$ python3 -q
>>> import numpy as np
>>> from numpy import linalg as LA
>>> np.set_printoptions(precision=2, suppress=True, linewidth=120)
>>> J = np.loadtxt("block15.csv", delimiter=",")
>>> J
array([[-1., -1.,  3.,  3., -1.,  0., -5.,  0.],
       [-1., -4., -3.,  5.,  4.,  5., -1.,  0.],
       [ 1., -5., -3.,  3.,  2., -4.,  5.,  0.],
       [-2.,  5., -3.,  2., -2., -4., -2.,  0.],
       [-3.,  0.,  4., -1., -4., -4.,  2.,  0.],
       [-4.,  4., -3.,  5.,  4.,  1.,  0.,  0.],
       [ 4.,  1., -5.,  3., -5.,  3.,  4.,  0.],
       [ 0.,  0.,  0.,  0.,  0.,  0.,  0., -9.]])
>>> # 2 blocks once reordered
>>> x0 = np.array([2, 0, 1, -3, -2, -1, -3, -2])
>>> rhs = J @ x0
>>> rhs
array([  9., -30., -25.,   1.,   7., -35., -11.,  18.])
>>> np.round(LA.solve(J, rhs), 2) + 0
array([ 2.,  0.,  1., -3., -2., -1., -3., -2.])
>>> np.round(LA.solve(J, J[:, 5]), 2) + 0
array([0., 0., 0., 0., 0., 1., 0., 0.])
>>> G = J.T @ J
>>> np.diag(G)
array([48., 84., 86., 82., 82., 83., 75., 81.])
>>> G
array([[ 48., -22., -17., -14., -21.,  19.,  25.,   0.],
       [-22.,  84.,  -8.,  -5., -24., -13., -22.,   0.],
       [-17.,  -8.,  86., -55., -18., -25., -33.,   0.],
       [-14.,  -5., -55.,  82.,  28.,  23.,   1.,   0.],
       [-21., -24., -18.,  28.,  82.,  25., -13.,   0.],
       [ 19., -13., -25.,  23.,  25.,  83., -13.,   0.],
       [ 25., -22., -33.,   1., -13., -13.,  75.,   0.],
       [  0.,   0.,   0.,   0.,   0.,   0.,   0.,  81.]])
